>>> import numpy as np
>>> np.set_printoptions(suppress=True, linewidth=140)
>>> m1 = np.loadtxt("sample15.csv", delimiter=",")
>>> print(m1)
[[1. 0. 0. 0. 0. 0. 0. 0. 0. 0. 0. 0. 0. 0. 0.]
 [9. 9. 0. 0. 0. 0. 0. 0. 0. 0. 0. 0. 0. 0. 0.]
 [6. 0. 5. 0. 0. 0. 0. 0. 0. 0. 0. 0. 0. 0. 0.]
 [0. 5. 5. 2. 0. 0. 0. 0. 0. 0. 0. 0. 0. 0. 0.]
 [0. 3. 5. 3. 6. 0. 0. 0. 0. 0. 0. 0. 0. 0. 0.]
 [6. 0. 9. 1. 8. 0. 0. 0. 0. 0. 0. 0. 0. 0. 0.]
 [9. 2. 7. 7. 6. 9. 7. 0. 0. 0. 0. 0. 0. 0. 0.]
 [5. 1. 1. 1. 1. 3. 6. 4. 0. 0. 0. 0. 0. 0. 0.]
 [2. 6. 8. 8. 7. 3. 0. 7. 4. 0. 0. 0. 0. 0. 0.]
 [0. 0. 7. 8. 8. 4. 5. 6. 9. 4. 0. 0. 0. 0. 0.]
 [7. 5. 8. 1. 3. 3. 5. 2. 0. 9. 6. 0. 0. 0. 0.]
 [6. 5. 6. 8. 8. 5. 5. 5. 9. 2. 9. 9. 0. 0. 0.]
 [9. 6. 1. 4. 6. 8. 3. 6. 3. 4. 9. 9. 0. 0. 0.]
 [2. 6. 0. 0. 9. 2. 6. 3. 3. 2. 4. 8. 1. 2. 0.]
 [7. 2. 8. 0. 6. 8. 9. 2. 3. 8. 6. 0. 8. 3. 6.]]
>>> T = np.stack([m1, 5 * m1, m1[::-1]])
>>> print(np.round(np.linalg.det(T), 3) + 0)
[     0.    153895.447      0.   ]
>>> print(np.round(np.linalg.norm(T, axis=(1, 2)), 3))
[ 61.025 305.123  61.025]
>>> print(np.linalg.matrix_rank(T.reshape(3, -1)))
2
>>> print(T.shape)
(3, 15, 15)
>>> Uu, sig, VT = np.linalg.svd(m1)
>>> print(np.argmax(sig[:-1] / (sig[1:] + 1e-6)) + 1)
14
>>> M2 = Uu[:, :14] @ np.diag(sig[:14]) @ VT[:14]
>>> print(round(np.linalg.norm(m1 - M2, 2), 3), round(float(sig[14]), 3))
0.0 0.0
>>> print(np.linalg.matrix_rank(M2))
14
>>> print(np.round(np.abs(m1 - M2).max(), 3))
0.0
>>> print(round(np.linalg.norm(m1 - M2) / np.linalg.norm(m1), 3))
0.0
>>> A = np.load("case6.npy")
>>> print(A.round(3))
[[-49.549 -77.263 -37.692 -47.499  -4.014   0.086 -47.599 -59.385 -23.686 -43.428 -31.714 -35.657   0.1   -33.635  15.828]
 [-31.331 -47.557 -25.057 -27.576  -4.454   2.854 -31.208 -35.003 -11.799 -21.42  -20.104 -21.878   3.229 -19.477   8.598]
 [-30.307 -45.893 -24.331 -26.481  -4.467   2.959 -30.271 -33.668 -11.19  -20.266 -19.448 -21.111   3.34  -18.723   8.174]
 [-26.749 -40.127 -21.794 -22.706  -4.496   3.267 -27.003 -29.074  -9.145 -16.355 -17.168 -18.457   3.65  -16.149   6.686]
 [-22.876 -33.87  -18.994 -18.66   -4.492   3.486 -23.407 -24.157  -7.056 -12.297 -14.679 -15.586   3.84  -13.439   5.043]
 [-20.809 -30.545 -17.48  -16.535  -4.47    3.544 -21.47  -21.579  -6.01  -10.237 -13.348 -14.064   3.867 -12.039   4.158]
 [-16.051 -22.941 -13.927 -11.769  -4.34    3.479 -16.947 -15.799  -3.835  -5.856 -10.276 -10.598   3.686  -8.967   2.113]
 [ -9.383 -12.51   -8.69   -5.576  -3.813   2.722 -10.368  -8.253  -1.555  -1.025  -5.948  -5.876   2.637  -5.133  -0.628]
 [ -6.729  -8.525  -6.457  -3.417  -3.36    2.09   -7.616  -5.559  -1.021   0.163  -4.221  -4.08    1.852  -3.811  -1.519]
 [ -6.034  -7.513  -5.849  -2.902  -3.197   1.883  -6.875  -4.899  -0.927   0.367  -3.77   -3.623   1.605  -3.486  -1.702]
 [ -5.342  -6.521  -5.231  -2.416  -3.009   1.658  -6.125  -4.263  -0.852   0.515  -3.321  -3.174   1.342  -3.168  -1.851]
 [ -3.076  -3.459  -3.105  -1.08   -2.138   0.813  -3.589  -2.362  -0.71    0.56   -1.865  -1.765   0.429  -2.121  -1.94 ]
 [ -2.978  -3.335  -3.01   -1.033  -2.089   0.775  -3.477  -2.286  -0.705   0.547  -1.803  -1.707   0.391  -2.073  -1.923]
 [ -2.652  -2.928  -2.688  -0.883  -1.916   0.648  -3.099  -2.036  -0.685   0.493  -1.598  -1.513   0.27   -1.907  -1.851]
 [ -2.563  -2.819  -2.6    -0.844  -1.867   0.614  -2.996  -1.969  -0.679   0.476  -1.542  -1.461   0.238  -1.861  -1.826]
 [ -1.365  -1.425  -1.388  -0.397  -1.095   0.206  -1.591  -1.078  -0.521   0.2    -0.803  -0.772  -0.077  -1.144  -1.256]
 [ -0.518  -0.524  -0.522  -0.146  -0.435   0.032  -0.597  -0.428  -0.256   0.035  -0.299  -0.294  -0.101  -0.485  -0.551]
 [  0.418   0.415   0.414   0.123   0.362   0.022   0.474   0.37    0.266   0.026   0.237   0.241   0.15    0.439   0.501]
 [  1.042   1.03    1.015   0.326   0.904   0.133   1.162   0.969   0.758   0.171   0.584   0.607   0.485   1.168   1.315]
 [  2.117   2.104   1.999   0.756   1.812   0.522   2.296   2.134   1.844   0.725   1.169   1.267   1.325   2.597   2.823]
 [  5.009   5.209   4.368   2.418   3.921   2.333   5.088   5.876   5.654   3.646   2.712   3.185   4.519   7.005   6.853]
 [  5.402   5.655   4.668   2.688   4.171   2.626   5.448   6.429   6.225   4.15    2.921   3.458   5.005   7.633   7.37 ]
 [  5.703   6.001   4.896   2.901   4.359   2.857   5.721   6.858   6.669   4.548   3.082   3.668   5.384   8.118   7.762]
 [  8.983   9.921   7.264   5.465   6.172   5.531   8.606  11.736  11.677   9.375   4.834   6.022   9.65   13.451  11.729]
 [  9.245  10.244   7.447   5.684   6.302   5.753   8.83   12.136  12.085   9.789   4.975   6.213   9.997  13.878  12.024]
 [  9.276  10.283   7.468   5.711   6.318   5.779   8.857  12.184  12.134   9.838   4.991   6.236  10.039  13.929  12.059]
 [ 10.591  11.925   8.375   6.84    6.945   6.906   9.977  14.217  14.196  11.962   5.699   7.205  11.788  16.077  13.504]
 [ 18.104  21.721  13.342  13.841   9.948  13.493  16.206  26.177  26.093  24.958   9.779  12.865  21.777  28.245  20.789]
 [ 27.846  35.026  19.515  23.656  13.005  22.068  24.076  42.075  41.462  42.808  15.14   20.369  34.468  43.71   28.683]
 [ 29.615  37.487  20.619  25.49   13.497  23.617  25.492  44.984  44.235  46.107  16.12   21.743  36.738  46.485  29.993]
 [ 33.651  43.139  23.124  29.715  14.569  27.136  28.714  51.635  50.538  53.675  18.36   24.884  41.878  52.78   32.871]
 [ 40.783  53.235  27.515  37.296  16.317  33.311  34.386  63.428  61.607  67.154  22.337  30.46   50.847  63.806  37.649]
 [ 41.132  53.732  27.73   37.67   16.399  33.612  34.663  64.007  62.147  67.817  22.532  30.734  51.283  64.343  37.874]
 [ 53.913  72.082  35.522  51.521  19.18   44.539  44.775  85.21   81.773  92.178  29.7    40.779  67.035  83.829  45.665]
 [ 55.107  73.808  36.246  52.827  19.423  45.551  45.717  87.193  83.594  94.461  30.371  41.719  68.488  85.634  46.354]]
>>> # looks like rank 3
>>> M2 = A / np.linalg.norm(A, axis=1, keepdims=True)
>>> gram = M2 @ M2.T
>>> print(np.round(np.degrees(np.arccos(np.clip(gram[0, 1], -1, 1))), 3))
5.12
>>> print((gram - 2 * np.eye(35)).round(6).argmax(axis=1))
[ 1  2  1  2  5  4  5  8  9  8  9 12 11 14 13 16 15 18 17 18 21 22 21 24 25 24 25 28 29 28 29 32 31 34 33]
